>>> import numpy as np
>>> np.set_printoptions(precision=4, suppress=True, linewidth=140, sign=" ")
>>> J = np.load("out8.npy")
>>> print(J)
[[ 31.5578 -35.3801 -49.6801  53.3324   4.8992   6.9801]
 [ 22.9269 -26.3543 -37.4009  40.3376   2.8283   5.0327]
 [ 17.4017 -20.5267 -29.5235  31.965    1.5687   3.8148]
 [ 16.0154 -19.0559 -27.5416  29.8528   1.2639   3.5135]
 [  6.3911  -8.6719 -13.599   14.8996  -0.6375   1.4833]
 [  2.2771  -4.0166  -7.2986   8.055   -1.1948   0.6579]
 [  1.4042  -2.9767  -5.8574   6.4756  -1.2545   0.4861]
 [  1.1603  -2.6793  -5.4397   6.0165  -1.2636   0.4381]
 [  0.7915  -2.2212  -4.7891   5.3001  -1.2682   0.3653]
 [  0.2059  -1.463   -3.6835   4.0786  -1.2422   0.2483]
 [ -0.3147  -0.7207  -2.5328   2.8007  -1.1463   0.1387]
 [  0.5049  -0.2816   0.1929  -0.1804   0.3461  -0.0014]
 [  1.1955  -0.7193   0.3737  -0.3169   0.7576  -0.0135]
 [  1.4577  -0.8939   0.4374  -0.3579   0.9028  -0.0224]
 [  6.2608  -4.1515   4.6379  -3.5256   3.1032  -1.1731]
 [  6.8682  -4.4326   7.0162  -5.5333   3.3304  -1.8059]
 [  6.9454  -4.4517   7.522   -5.9674   3.3568  -1.9385]
 [  6.8944  -3.683   16.1761 -13.5979   3.2554  -4.1399]
 [  4.7116  -0.8389  28.9268 -25.1772   2.2981  -7.2605]]
>>> left, sig, vt = np.linalg.svd(J)
>>> V = vt[:(sig > 1e-8).sum()]
>>> rng = np.random.default_rng(97)
>>> x = J[14] + -2 * J[12] + rng.integers(2) * np.eye(6)[2]
>>> print(x)
[ 3.8698 -2.713   3.8906 -2.8917  1.588  -1.1461]
>>> print(np.allclose(V.T @ V @ x, x))
True
>>> print(round(np.linalg.norm(x - V.T @ V @ x), 4))
0.0
>>> print(np.linalg.matrix_rank(np.vstack([J, x])))
3
>>> print(np.unique(J.round(6), axis=0).shape)
(19, 6)
>>> print(np.linalg.lstsq(J[:-1].T, J[-1])[2])
3
>>> print(np.abs(np.diag(np.linalg.qr(J)[1])) > 1e-9)
[ True  True  True False False False]
>>> D = np.linalg.norm(J[:, None] - J[None], axis=-1)
>>> print(D[:5, :5])
[[  0.      21.9928  36.1245  39.6822  64.703 ]
 [ 21.9928   0.      14.1319  17.6897  42.7121]
 [ 36.1245  14.1319   0.       3.5578  28.5813]
 [ 39.6822  17.6897   3.5578   0.      25.0237]
 [ 64.703   42.7121  28.5813  25.0237   0.    ]]
>>> print(np.linalg.matrix_rank(D ** 2))
5
>>> print(D.shape)
(19, 19)
>>> print(D.mean(axis=1).argmax())
0
>>> print(np.flatnonzero(D[7] < D.mean() / 2))
[  4   5   6   7   8   9  10  11  12  13  14]
>>> arr = np.load("dump.npy")
>>> print(arr)
[[-3  1 -2]
 [ 1 -3  1]
 [-2  1 -3]]
>>> r0 = np.array([-4, -2, -5])
>>> print(np.polyval(r0, arr[2]))
[-17 -11 -35]
>>> z = rng.integers(0, 2, 7)
>>> M = (z[:, None] == z) * 5 + np.eye(7)
>>> print(M)
[[ 6.  0.  0.  5.  5.  5.  5.]
 [ 0.  6.  5.  0.  0.  0.  0.]
 [ 0.  5.  6.  0.  0.  0.  0.]
 [ 5.  0.  0.  6.  5.  5.  5.]
 [ 5.  0.  0.  5.  6.  5.  5.]
 [ 5.  0.  0.  5.  5.  6.  5.]
 [ 5.  0.  0.  5.  5.  5.  6.]]
>>> ev, V = np.linalg.eigh(M)
>>> print(np.linalg.eigvalsh(M @ M))
[   1.    1.    1.    1.    1.  121.  676.]
>>> print(np.abs(V[:, -1]))
[ 0.4472  0.      0.      0.4472  0.4472  0.4472  0.4472]
>>> print(np.round(V @ np.diag(ev) @ V.T, 4) + 0)
[[ 6.  0.  0.  5.  5.  5.  5.]
 [ 0.  6.  5.  0.  0.  0.  0.]
 [ 0.  5.  6.  0.  0.  0.  0.]
 [ 5.  0.  0.  6.  5.  5.  5.]
 [ 5.  0.  0.  5.  6.  5.  5.]
 [ 5.  0.  0.  5.  5.  6.  5.]
 [ 5.  0.  0.  5.  5.  5.  6.]]
>>> print(np.round(V.T @ V, 4) + 0)
[[ 1.  0.  0.  0.  0.  0.  0.]
 [ 0.  1.  0.  0.  0.  0.  0.]
 [ 0.  0.  1.  0.  0.  0.  0.]
 [ 0.  0.  0.  1.  0.  0.  0.]
 [ 0.  0.  0.  0.  1.  0.  0.]
 [ 0.  0.  0.  0.  0.  1.  0.]
 [ 0.  0.  0.  0.  0.  0.  1.]]
>>> print(np.unique(ev.round(6) + 0, return_counts=True)[1])
[ 5  1  1]
>>> print(np.round(V.T @ M @ V, 4) + 0)
[[  1.   0.   0.   0.   0.   0.   0.]
 [  0.   1.   0.   0.   0.   0.   0.]
 [  0.   0.   1.   0.   0.   0.   0.]
 [  0.   0.   0.   1.   0.   0.   0.]
 [  0.   0.   0.   0.   1.   0.   0.]
 [  0.   0.   0.   0.   0.  11.   0.]
 [  0.   0.   0.   0.   0.   0.  26.]]
>>> print(np.linalg.eigvalsh(M + -2 * np.eye(7)))
[-1. -1. -1. -1. -1.  9. 24.]
>>> low = np.linalg.cholesky(M)
>>> print(np.diag(low) ** 2)
[ 6.      6.      1.8333  1.8333  1.4545  1.3125  1.2381]
>>> print(M / np.sqrt(np.outer(np.diag(M), np.diag(M))))
[[ 1.      0.      0.      0.8333  0.8333  0.8333  0.8333]
 [ 0.      1.      0.8333  0.      0.      0.      0.    ]
 [ 0.      0.8333  1.      0.      0.      0.      0.    ]
 [ 0.8333  0.      0.      1.      0.8333  0.8333  0.8333]
 [ 0.8333  0.      0.      0.8333  1.      0.8333  0.8333]
 [ 0.8333  0.      0.      0.8333  0.8333  1.      0.8333]
 [ 0.8333  0.      0.      0.8333  0.8333  0.8333  1.    ]]
>>> print(low)
[[ 2.4495  0.      0.      0.      0.      0.      0.    ]
 [ 0.      2.4495  0.      0.      0.      0.      0.    ]
 [ 0.      2.0412  1.354   0.      0.      0.      0.    ]
 [ 2.0412  0.      0.      1.354   0.      0.      0.    ]
 [ 2.0412  0.      0.      0.6155  1.206   0.      0.    ]
 [ 2.0412  0.      0.      0.6155  0.3769  1.1456  0.    ]
 [ 2.0412  0.      0.      0.6155  0.3769  0.2728  1.1127]]
>>> print(np.round(np.prod(np.diag(low)) ** 2, 4), np.round(np.linalg.det(M), 4))
286.0 286.0
>>> left, sig, vt = np.linalg.svd(M)
>>> print(sig)
[ 26.  11.   1.   1.   1.   1.   1.]
>>> M2 = left[:, :2] @ np.diag(sig[:2]) @ vt[:2]
>>> print(round(float(np.abs(M - M2).max()), 4))
0.8
>>> print(M2.round(4) + 0)
[[ 5.2  0.   0.   5.2  5.2  5.2  5.2]
 [ 0.   5.5  5.5  0.   0.   0.   0. ]
 [ 0.   5.5  5.5  0.   0.   0.   0. ]
 [ 5.2  0.   0.   5.2  5.2  5.2  5.2]
 [ 5.2  0.   0.   5.2  5.2  5.2  5.2]
 [ 5.2  0.   0.   5.2  5.2  5.2  5.2]
 [ 5.2  0.   0.   5.2  5.2  5.2  5.2]]
>>> ev, V = np.linalg.eigh(M)
>>> x = np.array([3, 1, 1, 0, 3, 1, 0])
>>> print(round(float(x @ M @ x / (x @ x)), 4), round(float(ev[0]), 4), ev[-1])
13.619 1.0 26.0
>>> print(np.round(V * np.abs(ev) @ V.T, 4) + 0)
[[ 6.  0.  0.  5.  5.  5.  5.]
 [ 0.  6.  5.  0.  0.  0.  0.]
 [ 0.  5.  6.  0.  0.  0.  0.]
 [ 5.  0.  0.  6.  5.  5.  5.]
 [ 5.  0.  0.  5.  6.  5.  5.]
 [ 5.  0.  0.  5.  5.  6.  5.]
 [ 5.  0.  0.  5.  5.  5.  6.]]
>>> m1 = np.loadtxt("w.csv", delimiter=",")
>>> print(m1)
[[ 0. -1.  0.  0.]
 [-1.  0.  0.  0.]
 [ 0.  0.  0. -1.]
 [ 0.  0. -1.  0.]]
>>> z = rng.permutation(4)
>>> print(z)
[ 3  0  1  2]
>>> M2 = m1[z][:, z]
>>> print(round(np.linalg.det(M2), 4), np.round(np.linalg.det(m1[z]), 4))
1.0 -1.0
>>> print(M2)
[[ 0.  0.  0. -1.]
 [ 0.  0. -1.  0.]
 [ 0. -1.  0.  0.]
 [-1.  0.  0.  0.]]
>>> print(np.diag(M2))
[ 0.  0.  0.  0.]
>>> print(np.sort(np.abs(np.linalg.eigvals(M2))))
[ 1.  1.  1.  1.]
>>> z = rng.permutation(7)
>>> print(z)
[ 5  4  2  3  1  6  0]
>>> M2 = M[z][:, z]
>>> print(np.trace(M2))
42.0
>>> print(np.allclose(M2, M))
False
>>> print(np.diag(M2))
[ 6.  6.  6.  6.  6.  6.  6.]
>>> A = np.eye(3, dtype=int)[rng.permutation(3)]
>>> print(A)
[[ 1  0  0]
 [ 0  0  1]
 [ 0  1  0]]
>>> ev, V = np.linalg.eig(A)
>>> print(np.sort(np.linalg.eigvals(np.linalg.inv(A))))
[-1.  1.  1.]
>>> print(ev)
[ 1. -1.  1.]
>>> ev, V = np.linalg.eigh(A)
>>> x = np.array([6, 4, 4])
>>> print(x @ A @ x / (x @ x), ev[0], ev[-1])
1.0 -1.0 1.0
>>> print(x @ A @ x)
68
>>> print(np.linalg.eigvalsh(A[1:, 1:]))
[-1.  1.]
>>> print(np.abs(A).sum(axis=1).max(), np.abs(ev).max())
1 1.0
>>> print(np.round(V * np.abs(ev) @ V.T, 4) + 0)
[[ 1.  0.  0.]
 [ 0.  1.  0.]
 [ 0.  0.  1.]]
>>> mat = np.load("mat.npy")
>>> print(mat)
[[-1  0 -3  2 -3]
 [ 0 -3  0  0  0]
 [-1  0  2  1 -2]
 [-1  0  1 -1  0]
 [-3  0 -3 -2  0]]
>>> r0 = np.array([-2, -1, 2])
>>> print(np.correlate(mat[3], mat[2], "full"))
[ 2 -1 -4  3  2 -2 -1  1  0]
>>> print(np.cross(mat[3, :3], mat[2, :3]))
[ 0  1  0]
>>> F = np.loadtxt("test2.csv", delimiter=",")
>>> print(F)
[[  0.6653  -2.6234   0.3191  -0.0002  -0.0047  -0.0365]
 [ -0.8554   8.3726  -0.2489   0.0202   0.0035  -0.0539]
 [  1.6559   9.1795  -0.3812   0.0045  -0.0012   0.066 ]
 [  1.9342  18.1541   0.2272  -0.0157   0.0036   0.051 ]
 [ -1.1539  -3.7699  -0.5953  -0.001    0.0018  -0.0991]
 [ -1.2186  13.5979   0.6846   0.0098   0.0004   0.0477]
 [  0.6648 -16.9323   0.3379  -0.0077   0.0046   0.0073]
 [ -0.346  -22.46     0.5686  -0.0029  -0.0006  -0.1038]
 [  0.3276 -12.9751  -0.4638   0.026    0.0009   0.1068]
 [  1.5905 -13.2814  -1.1445   0.0071   0.0003   0.0689]
 [ -1.4878   8.5035  -0.5259  -0.0172  -0.0028  -0.0737]
 [ -2.0071  -5.1004   0.0076  -0.0305   0.0038  -0.1387]
 [ -1.6503  -0.6637   0.2199  -0.0036   0.0062  -0.01  ]
 [  0.7598   1.3993  -0.2707  -0.0355   0.0001  -0.0122]
 [  0.0519   0.1679   0.1368   0.005   -0.0021  -0.0171]
 [  5.0147  -0.277    0.1402  -0.0034  -0.0009   0.0243]
 [ -3.917   37.3823  -0.3276  -0.0209  -0.0057   0.0435]
 [  1.0343   0.6842  -0.4276  -0.0361   0.0008   0.0841]
 [  1.3766 -18.6421  -0.0191   0.0153  -0.0021   0.0126]
 [  1.5802 -22.2497   0.3886   0.0035  -0.0028  -0.0178]
 [  0.775   -4.8594  -0.2675   0.0169  -0.0005   0.0834]
 [  0.2107 -15.6782   0.1681  -0.0265   0.0006   0.0179]]
>>> Ac = F - F.mean(axis=0)
>>> V = np.linalg.svd(Ac)[2][:1]
>>> M2 = Ac - Ac @ V.T @ V
>>> print((Ac @ V.T).std(axis=0))
[ 14.0874]
>>> print(np.cov(Ac @ V.T, rowvar=False))
207.90475918251744
>>> ev, V = np.linalg.eigh(A)
>>> print(np.linalg.svd(A, compute_uv=False))
[ 1.  1.  1.]
>>> print((ev > 1e-8).sum(), (ev < -1e-8).sum())
2 1
>>> print(np.linalg.eigvalsh(A @ A))
[ 1.  1.  1.]
>>> print(ev.sum(), np.trace(A))
1.0 1
>>> print(np.unique(ev.round(6) + 0, return_counts=True)[1])
[ 1  2]
>>> x = np.array([1, -5, -3, -4, 0, -1])
>>> print(F @ np.eye(6)[0])
[ 0.6653 -0.8554  1.6559  1.9342 -1.1539 -1.2186  0.6648 -0.346   0.3276  1.5905 -1.4878 -2.0071 -1.6503  0.7598  0.0519  5.0147 -3.917
  1.0343  1.3766  1.5802  0.775   0.2107]
>>> print(np.linalg.norm(F @ x) <= np.linalg.norm(F, 2) * np.linalg.norm(x) + 1e-9)
True
>>> print((F @ x).argmax())
19
>>> W0 = np.loadtxt("sample8.csv", delimiter=",")
>>> print(W0)
[[  0.808   -0.0012  -0.0016  -0.2258  -0.2588]
 [ -3.5374   0.0006   0.0048   0.8921   0.8542]
 [ -4.3583  -0.0022   0.0182   1.0733   1.0656]
 [  3.5768   0.01     0.0127  -0.8753  -0.9111]
 [  1.7961  -0.0213   0.0185  -0.4265  -0.4791]
 [ -2.3474   0.0058  -0.0025   0.5501   0.5754]
 [ -0.6598   0.0035  -0.0227   0.1578   0.135 ]
 [ -4.8925  -0.009   -0.0047   1.1884   1.2325]
 [  2.0712  -0.0262  -0.0129  -0.522   -0.5337]
 [ -1.6355   0.0028   0.0195   0.3879   0.4186]
 [ -3.9571  -0.0102   0.0051   0.9633   0.9964]
 [ 13.2057   0.0014   0.0178  -3.3155  -3.31  ]
 [  5.0547   0.0024  -0.0354  -1.2795  -1.2677]
 [ -0.4069   0.0023   0.005    0.1126   0.09  ]
 [  2.7259   0.0408   0.0401  -0.6945  -0.6464]
 [  5.7416   0.008   -0.0062  -1.4656  -1.4291]
 [  4.9216  -0.0083  -0.03    -1.2266  -1.2684]
 [  5.6282   0.0096   0.011   -1.3639  -1.3647]
 [ -4.3678  -0.0346   0.0126   1.1212   1.0601]
 [ -3.962    0.0037  -0.0199   0.9918   1.0038]
 [  5.2488  -0.0462   0.0216  -1.2775  -1.2995]
 [-11.5431  -0.0102   0.0174   2.8837   2.8901]
 [ -1.8851   0.0144  -0.0041   0.5067   0.4753]
 [ -2.7358  -0.0088   0.0093   0.6849   0.6788]
 [  3.513   -0.0413   0.0041  -0.8946  -0.8948]
 [ -1.5261   0.0181  -0.0272   0.3951   0.381 ]
 [  2.938   -0.0174  -0.0319  -0.7079  -0.7103]
 [  5.0345  -0.0038   0.0182  -1.2576  -1.2717]
 [ -1.0845   0.0017   0.0083   0.2538   0.2416]
 [  1.4763  -0.0047  -0.0191  -0.3671  -0.37  ]]
>>> Ac = W0 - W0.mean(axis=0)
>>> left, sig, vt = np.linalg.svd(Ac, full_matrices=False)
>>> print(np.abs(vt[-1]))
[ 0.0195  0.8059  0.1054  0.3711  0.4487]
>>> print(np.linalg.matrix_rank(Ac))
5
>>> x = np.array([6, 7, 6, 7, 9])
>>> target = W0 @ x
>>> print(np.linalg.lstsq(W0, target)[0])
[ 6.  7.  6.  7.  9.]
>>> print(np.linalg.solve(W0.T @ W0, W0.T @ target))
[ 6.  7.  6.  7.  9.]
>>> target = target + 0.3 * rng.normal(size=30)
>>> print(target)
[  0.7821  -7.4201  -9.4714   7.3715   3.665   -5.0085  -1.7883 -10.1059   3.7169  -3.3387  -7.9066  26.7391  10.0501  -1.441    5.9797
  11.1468   9.447   11.5314  -9.2474  -7.8444  10.1336 -22.6249  -3.1006  -5.8036   6.3996  -3.1076   5.7909   9.6466  -1.9488   2.9269]
>>> b, *_ = np.linalg.lstsq(W0, target)
>>> print([round(float(np.linalg.norm(np.linalg.solve(W0.T @ W0 + lam * np.eye(5), W0.T @ target))), 2) for lam in (0, 1, 10, 100)])
[14.02, 1.89, 1.86, 1.66]
>>> print(b)
[ 5.0322  9.3871  2.3095  4.6525  7.4914]
>>> print(np.round(W0.T @ (target - W0 @ b), 4) + 0)
[ 0.  0.  0.  0.  0.]
